% python3 -q
>>> import numpy as np
>>> import numpy.linalg as la
>>> np.set_printoptions(precision=3, suppress=True, linewidth=200)
>>> F = np.array([[0.8, -0.6, 0.7, 0.5, -1.3, -0.4, 0.6, -1.5, -1.9, -2.5, 1.0, 1.0, -0.3],
...     [0.8, 0.9, 0.8, -0.8, 0.6, 0.2, -0.4, -0.1, 1.2, 1.6, -0.2, 0.0, 1.2],
...     [0.7, 0.3, 0.1, -0.3, -0.3, 0.9, -0.1, -0.6, -0.9, -2.2, -0.6, 0.3, 1.0],
...     [0.7, 1.3, 1.5, -0.2, 1.9, -0.4, 1.3, 0.0, -0.1, 0.3, 0.1, -0.5, -1.1],
...     [0.6, -1.2, 1.0, 0.2, -1.8, -0.8, 1.5, 0.2, 3.2, -0.3, 0.0, 0.2, -1.0],
...     [-0.7, -0.6, -0.2, -0.5, 0.8, 0.2, -0.9, -0.1, -0.6, 1.4, 1.0, -0.5, 0.1],
...     [1.0, -1.3, -0.9, -0.9, 0.6, 1.2, 0.6, -0.3, 0.6, -0.1, -1.4, -0.8, 0.5],
...     [-0.3, 0.2, 0.9, 0.3, -0.8, -0.5, 0.3, 0.4, -0.6, 0.7, 0.6, 0.0, 2.3]])
>>> rng = np.random.default_rng(64412)
>>> F[2] = F[5] + 0.1 * rng.normal(size=13)
>>> print(F)
[[ 0.8   -0.6    0.7    0.5   -1.3   -0.4    0.6   -1.5   -1.9   -2.5    1.     1.    -0.3  ]
 [ 0.8    0.9    0.8   -0.8    0.6    0.2   -0.4   -0.1    1.2    1.6   -0.2    0.     1.2  ]
 [-0.784 -0.602 -0.123 -0.558  0.847  0.341 -0.904 -0.059 -0.699  1.367  0.872 -0.488  0.092]
 [ 0.7    1.3    1.5   -0.2    1.9   -0.4    1.3    0.    -0.1    0.3    0.1   -0.5   -1.1  ]
 [ 0.6   -1.2    1.     0.2   -1.8   -0.8    1.5    0.2    3.2   -0.3    0.     0.2   -1.   ]
 [-0.7   -0.6   -0.2   -0.5    0.8    0.2   -0.9   -0.1   -0.6    1.4    1.    -0.5    0.1  ]
 [ 1.    -1.3   -0.9   -0.9    0.6    1.2    0.6   -0.3    0.6   -0.1   -1.4   -0.8    0.5  ]
 [-0.3    0.2    0.9    0.3   -0.8   -0.5    0.3    0.4   -0.6    0.7    0.6    0.     2.3  ]]
>>> print(np.unravel_index(np.abs(F).argmax(), F.shape))
(np.int64(4), np.int64(8))
>>> print(la.matrix_rank(F))
8
>>> print(F.sum(axis=0))
[ 2.116 -1.902  3.677 -1.958  0.847 -0.159  2.096 -1.459  1.101  2.467  1.972 -1.088  1.792]
>>> theta = np.radians(162)
>>> R = np.eye(13)
>>> R[3, 3] = R[12, 12] = np.cos(theta)
>>> R[3, 12], R[12, 3] = -np.sin(theta), np.sin(theta)
>>> A2 = F @ R.T
>>> print(np.allclose(F @ F.T, A2 @ A2.T))
True
>>> print(np.allclose(la.norm(F, axis=1), la.norm(A2, axis=1)))
True
>>> print(np.abs(A2 - F).max(axis=0))
[0.    0.    0.    1.601 0.    0.    0.    0.    0.    0.    0.    0.    4.395]
>>> A = np.loadtxt("dump.csv", delimiter=",")
>>> print(A)
[[-0.048 -1.062  0.018 -0.042 -0.06  -0.037 -0.054 -0.048  0.03  -1.928  0.02  -0.967 -1.969]
 [ 0.119 -0.044  0.003  0.004 -0.039  0.017  0.123 -0.009 -0.018 -0.058  0.064 -0.059 -0.059]
 [-0.011 -1.984  0.008 -0.083 -0.006 -0.013 -0.038 -0.056 -0.051 -4.018  0.041 -1.89  -4.029]
 [-0.095 -1.956 -0.011 -0.042  0.051 -0.049  0.049 -0.044 -0.033 -4.062 -0.009 -1.955 -3.996]
 [ 0.024 -0.087  0.045 -0.058  0.036 -0.076  0.025  0.011 -0.046 -0.092  0.053 -0.024  0.049]
 [-0.027 -2.97  -0.055 -0.046  0.1   -0.019  0.08  -0.072 -0.007 -5.889  0.046 -2.958 -6.068]
 [-0.03  -2.991 -0.001  0.082 -0.037 -0.008 -0.086  0.002  0.029 -5.969  0.004 -3.017 -5.974]
 [-0.042  2.032 -0.084 -0.016  0.007  0.045 -0.067  0.043  0.006  3.964 -0.017  1.932  4.007]
 [ 0.048 -0.005  0.05  -0.049 -0.089  0.017  0.014  0.029  0.03   0.109  0.019  0.04  -0.03 ]
 [ 0.054  2.922 -0.027  0.011  0.104 -0.021 -0.001  0.032 -0.004  5.938  0.024  3.036  5.972]]
>>> A2 = A / np.sqrt((A ** 2).mean(axis=1, keepdims=True))
>>> print(la.matrix_rank(A2) == la.matrix_rank(A))
True
>>> print(la.norm(A2, axis=1))
[3.606 3.606 3.606 3.606 3.606 3.606 3.606 3.606 3.606 3.606]
>>> A2 = A / la.norm(A, axis=1, keepdims=True)
>>> C2 = A2 @ A2.T
>>> print((C2 - 2 * np.eye(10)).round(6).argmax(axis=1))
[6 5 3 5 1 3 5 9 9 7]
>>> print(np.argwhere(np.triu(np.abs(C2) > 0.95, 1)))
[[0 2]
 [0 3]
 [0 5]
 [0 6]
 [0 7]
 [0 9]
 [2 3]
 [2 5]
 [2 6]
 [2 7]
 [2 9]
 [3 5]
 [3 6]
 [3 7]
 [3 9]
 [5 6]
 [5 7]
 [5 9]
 [6 7]
 [6 9]
 [7 9]]
>>> U, sigma, VT = la.svd(A)
>>> print(sigma)
[19.91   0.272  0.248  0.21   0.188  0.143  0.115  0.1    0.063  0.037]
>>> A2 = U[:, :1] @ np.diag(sigma[:1]) @ VT[:1]
>>> print(round(float(la.norm(A - A2, 2)), 3), round(sigma[1], 3))
0.272 0.272
>>> print(round(float(np.abs(A - A2).max()), 3))
0.123
>>> print(la.matrix_rank(A, rtol=0.05))
1
>>> f = np.array([0, 2, -2])
>>> print(np.polyval(f, A[4]))
[-1.952 -2.174 -1.91  -2.116 -1.928 -2.152 -1.95  -1.978 -2.092 -2.184 -1.894 -2.048 -1.902]
>>> print(np.cross(A[4, :3], A[9, :3]))
[-0.129  0.003  0.075]
>>> x0 = np.array([1, 1, 0, 0, 2, 1, 1, 0, 3, 0, 0, 2, 3])
>>> print(A @ (2 * x0))
[-18.144  -0.424 -36.156 -35.892  -0.162 -53.754 -54.116  35.77   -0.048  54.276]
>>> print((A @ x0).argmax())
9
>>> print(np.sign((A @ x0).round(6)))
[-1. -1. -1. -1. -1. -1. -1.  1. -1.  1.]
>>> K = np.load("mat.npy")
>>> print(K)
[[ 1  0  0  0  0  0  0]
 [ 1  1  0  0  0  0  0]
 [ 4 -4  1  0  0  0  0]
 [ 0 -4 -2  1  0  0  0]
 [-4 -4  5  1  1  0  0]
 [-2  4 -5  0  1  1  0]
 [ 1  2 -2 -2  0 -4  1]]
>>> def softmax(z):
...     e = np.exp(z - z.max(axis=-1, keepdims=True))
...     return e / e.sum(axis=-1, keepdims=True)
... 
>>> print(np.round(softmax(10 * K[3]), 3) + 0)
[0. 0. 0. 1. 0. 0. 0.]
>>> print(softmax(K[3] + 4))
[0.146 0.003 0.02  0.396 0.146 0.146 0.146]
>>> S = K @ K.T / np.sqrt(7)
>>> print(np.round(softmax(S)[3] @ K, 3) + 0)
[ 0.245 -3.998 -1.769  0.934  0.005  0.     0.   ]
>>> print(K @ K)
[[  1   0   0   0   0   0   0]
 [  2   1   0   0   0   0   0]
 [  4  -8   1   0   0   0   0]
 [-12   0  -4   1   0   0   0]
 [  8 -32   8   2   1   0   0]
 [-24  24  -5   1   2   1   0]
 [  4   4  20  -4  -4  -8   1]]
>>> print(np.sort(la.eigvals(K)))
[1. 1. 1. 1. 1. 1. 1.]
>>> M = rng.normal(size=(11, 9))
>>> M = 3 * M / la.norm(M, axis=1, keepdims=True)
>>> print(M)
[[-0.911  0.232  1.11  -0.418 -0.09   2.009  0.011 -1.627 -0.13 ]
 [ 1.849  0.037 -0.742  0.838  1.43  -0.689  0.16  -0.276 -1.306]
 [ 0.315 -1.675  0.104  0.43   0.154 -0.987  2.014  0.833  0.391]
 [-0.075 -1.522 -1.907 -0.161  0.268  0.058  0.902  1.026  1.036]
 [-1.112 -0.902 -1.402 -0.998  0.837 -0.891  0.4   -1.342  0.728]
 [-0.177 -1.68   1.877  1.07  -0.233 -0.041 -0.793 -0.591  0.665]
 [-2.259 -0.811  0.198  0.228 -0.149 -0.841  1.242 -0.927  0.128]
 [ 0.677 -0.056 -1.599  0.843 -0.701  0.702  0.357 -1.492  1.39 ]
 [-2.024 -0.205  0.027 -0.195  0.159 -1.226 -1.173  0.171  1.375]
 [ 1.175  0.306  1.472 -0.076  0.313 -0.384  0.931  1.525  1.384]
 [-1.958  0.635  0.625  0.937 -1.622 -0.287 -0.78   0.399 -0.105]]
>>> W1 = np.array([[2, 1, 5],
...     [1, 0, 2],
...     [3, 1, 5],
...     [0, 0, 0],
...     [0, 3, 3],
...     [2, 2, 3],
...     [0, 5, 4],
...     [2, 5, 0],
...     [5, 5, 2]])
>>> coef = np.array([-5, -6, 2])
>>> hid = np.maximum(M @ W1 + coef, 0)
>>> print((hid > 0).astype(int))
[[0 0 1]
 [0 0 1]
 [0 1 1]
 [0 1 0]
 [0 0 0]
 [1 0 1]
 [0 0 0]
 [0 0 1]
 [0 0 0]
 [1 1 1]
 [0 0 0]]
>>> basis = np.array([[2, -3], [-2, 0], [3, 2]])
>>> print(W1 @ basis)
[[ 17   4]
 [  8   1]
 [ 19   1]
 [  0   0]
 [  3   6]
 [  9   0]
 [  2   8]
 [ -6  -6]
 [  6 -11]]
>>> print(round(la.norm(M) ** 2 / la.norm(M, 2) ** 2, 3))
3.826
>>> print(la.norm(M, axis=0))
[4.527 3.164 4.01  2.216 2.484 3.036 3.195 3.496 3.113]
>>> print(round(float(M[2] @ M[9]), 3))
4.092
>>> print(round(la.norm(M[2], 1), 3), np.round(la.norm(M[2], np.inf), 3))
6.903 2.014
>>> proj = M @ la.solve(M.T @ M, M.T)
>>> print(la.matrix_rank(np.eye(11) - proj))
2
>>> x0 = np.array([1, 2, 0, 2, 3, 3, 0, 3, 0])
>>> h = np.maximum(M @ x0, 0)
>>> print(M.T @ h)
[16.233  1.084  3.951  3.629  9.179 -5.706  6.935  8.391  2.408]
>>> print(np.tanh(M @ x0))
[-0.387  1.    -0.974  0.547 -1.    -0.999 -1.    -0.977 -1.     1.    -0.998]
>>> print(h)
[0.    4.994 0.    0.614 0.    0.    0.    0.    0.    5.995 0.   ]
>>> print(np.flatnonzero(h > 1e-9))
[1 3 9]
>>> x0 = np.array([0, 3, 0, 1, 0, 3, 3, 0, 0])
>>> y = M @ x0
>>> print(y)
[ 6.338 -0.637 -1.514 -1.845 -5.176 -6.473 -1.     3.852 -8.008  2.483 -0.361]
>>> print(np.round(la.solve(M.T @ M, M.T @ y), 3) + 0)
[0. 3. 0. 1. 0. 3. 3. 0. 0.]
>>> print(np.round(la.pinv(M) @ M, 3) + 0)
[[1. 0. 0. 0. 0. 0. 0. 0. 0.]
 [0. 1. 0. 0. 0. 0. 0. 0. 0.]
 [0. 0. 1. 0. 0. 0. 0. 0. 0.]
 [0. 0. 0. 1. 0. 0. 0. 0. 0.]
 [0. 0. 0. 0. 1. 0. 0. 0. 0.]
 [0. 0. 0. 0. 0. 1. 0. 0. 0.]
 [0. 0. 0. 0. 0. 0. 1. 0. 0.]
 [0. 0. 0. 0. 0. 0. 0. 1. 0.]
 [0. 0. 0. 0. 0. 0. 0. 0. 1.]]
>>> print(np.round(la.lstsq(M, y)[0], 3) + 0)
[0. 3. 0. 1. 0. 3. 3. 0. 0.]
>>> y = y + 0.3 * rng.normal(size=11)
>>> print(y)
[ 5.992 -0.791 -1.285 -1.795 -4.853 -5.889 -1.307  3.698 -7.54   2.708 -0.745]
>>> coef, *_ = la.lstsq(M, y)
>>> print([round(float(la.norm(la.solve(M.T @ M + lam * np.eye(9), M.T @ y))), 2) for lam in (0, 1, 10, 100)])
[4.85, 3.94, 2.01, 0.42]
>>> print(coef)
[ 0.187  2.74   0.1    0.72  -0.099  2.78   2.781 -0.048  0.128]
>>> X = np.loadtxt("data.csv", delimiter=",")
>>> print(X)
[[ 0.8   -0.7   -2.243  0.4    1.2  ]
 [ 0.2   -0.6   -0.49  -0.4   -0.2  ]
 [ 1.1    0.5   -3.204 -0.9    1.1  ]
 [ 1.1    1.    -3.219  2.1    0.2  ]
 [ 1.5   -1.2   -4.554 -1.1    0.2  ]
 [-0.1   -1.7    0.298  0.5    0.5  ]
 [-0.7   -0.8    1.999 -0.7    0.2  ]
 [-1.4   -0.6    4.195  1.     0.2  ]
 [-1.1   -2.1    3.184 -0.1    0.9  ]
 [ 0.7   -0.3   -2.26   1.1    0.5  ]
 [ 1.     0.1   -3.191 -1.5   -1.6  ]
 [-0.3    0.5    0.941  0.8   -0.9  ]
 [-0.9   -1.3    2.905  0.    -1.   ]
 [-0.8    0.9    2.296 -0.1   -0.3  ]
 [ 1.1   -0.4   -3.406  0.9    0.3  ]
 [ 1.2    0.3   -3.612  1.3    0.3  ]
 [-0.3    1.8    0.906  1.2    1.   ]
 [ 0.3   -1.    -0.954  0.5   -0.9  ]
 [ 2.1    0.8   -6.417  0.6   -0.9  ]
 [-0.9    1.4    2.754 -1.7    1.3  ]
 [ 0.2   -1.    -0.56   0.3   -0.1  ]
 [ 0.3   -1.    -0.852  1.     0.5  ]
 [ 1.6    0.    -4.918  0.6   -0.4  ]
 [-1.6    0.2    4.632 -1.6   -0.8  ]
 [-0.5   -1.9    1.489  1.5   -0.9  ]
 [ 0.5    1.    -1.533  0.8   -1.5  ]
 [ 1.2    0.6   -3.617 -1.4    1.6  ]
 [ 0.1   -0.7   -0.288  1.5   -2.3  ]
 [ 2.     0.2   -5.837  1.3   -0.8  ]
 [-2.2   -0.7    6.708 -0.2    0.   ]
 [-0.2    0.3    0.644 -1.5   -0.6  ]
 [ 0.1   -0.1   -0.266  0.2   -0.1  ]
 [-1.     1.     3.013  0.    -0.6  ]
 [-0.3    1.     1.086  0.4    0.5  ]
 [-1.8   -0.5    5.373 -0.1   -0.4  ]
 [-1.    -0.9    2.877 -1.5   -0.1  ]
 [ 0.1   -0.5   -0.15  -2.6   -0.4  ]
 [-0.1    1.6    0.489 -0.9    0.1  ]
 [ 0.1    0.4   -0.336  0.4    0.6  ]
 [-0.8    2.     2.305  0.5   -0.1  ]
 [ 0.9   -0.8   -2.491 -0.2    0.3  ]
 [-2.2    0.6    6.484  1.2   -0.3  ]
 [ 2.    -0.2   -6.085 -0.2    0.5  ]]
>>> C2 = X.T @ X
>>> print(np.allclose(C2, C2.T))
True
>>> print(la.svd(X, compute_uv=False) ** 2)
[518.693  47.756  41.153  25.928   0.049]
>>> print(la.eigvalsh(C2)[::-1])
[518.693  47.756  41.153  25.928   0.049]
>>> print(round(np.trace(C2), 3), round((X ** 2).sum(), 3))
633.579 633.579
>>> print((X @ X.T).shape)
(43, 43)
>>> C2 = np.cov(X, rowvar=False)
>>> print(np.round(np.corrcoef(X[:, 2], X[:, 0])[0, 1], 3))
-0.999
>>> print(X.std(axis=0))
[1.097 0.974 3.288 1.044 0.801]
>>> Xc = X - X.mean(axis=0)
>>> U, sigma, VT = la.svd(Xc, full_matrices=False)
>>> print(la.matrix_rank(Xc))
5
>>> print(np.searchsorted(np.cumsum(sigma ** 2) / (sigma ** 2).sum(), 0.9) + 1)
3
>>> print(np.round(sigma ** 2 / (sigma ** 2).sum(), 3) + 0)
[0.819 0.075 0.065 0.041 0.   ]
>>> print((np.sign(U[:, 0]) == np.sign(U[0, 0])).astype(int))
[1 1 1 1 1 0 0 0 0 1 1 0 0 0 1 1 0 1 1 0 1 1 1 0 0 1 1 1 1 0 0 1 0 0 0 0 0 0 1 0 1 0 1]
>>> print(np.abs(VT[0]).argmax())
2
>>> x0 = np.array([4, 4, 5, 5, 0])
>>> print((X @ x0).argmax())
41
>>> print(la.norm(X @ x0) <= la.norm(X, 2) * la.norm(x0) + 1e-9)
True
>>> U, sigma, VT = la.svd(X)
>>> print(np.argmax(sigma[:-1] / (sigma[1:] + 1e-6)) + 1)
4
>>> print(sigma)
[22.775  6.911  6.415  5.092  0.221]
>>> A2 = U[:, :4] @ np.diag(sigma[:4]) @ VT[:4]
>>> print(round(float(np.abs(X - A2).max()), 3))
0.067
>>> print(la.matrix_rank(X, rtol=0.05))
4
>>> print(np.round(la.norm(X - A2, 2), 3), round(float(sigma[4]), 3))
0.221 0.221
>>> print(np.round(la.norm(X - A2) / la.norm(X), 3))
0.009
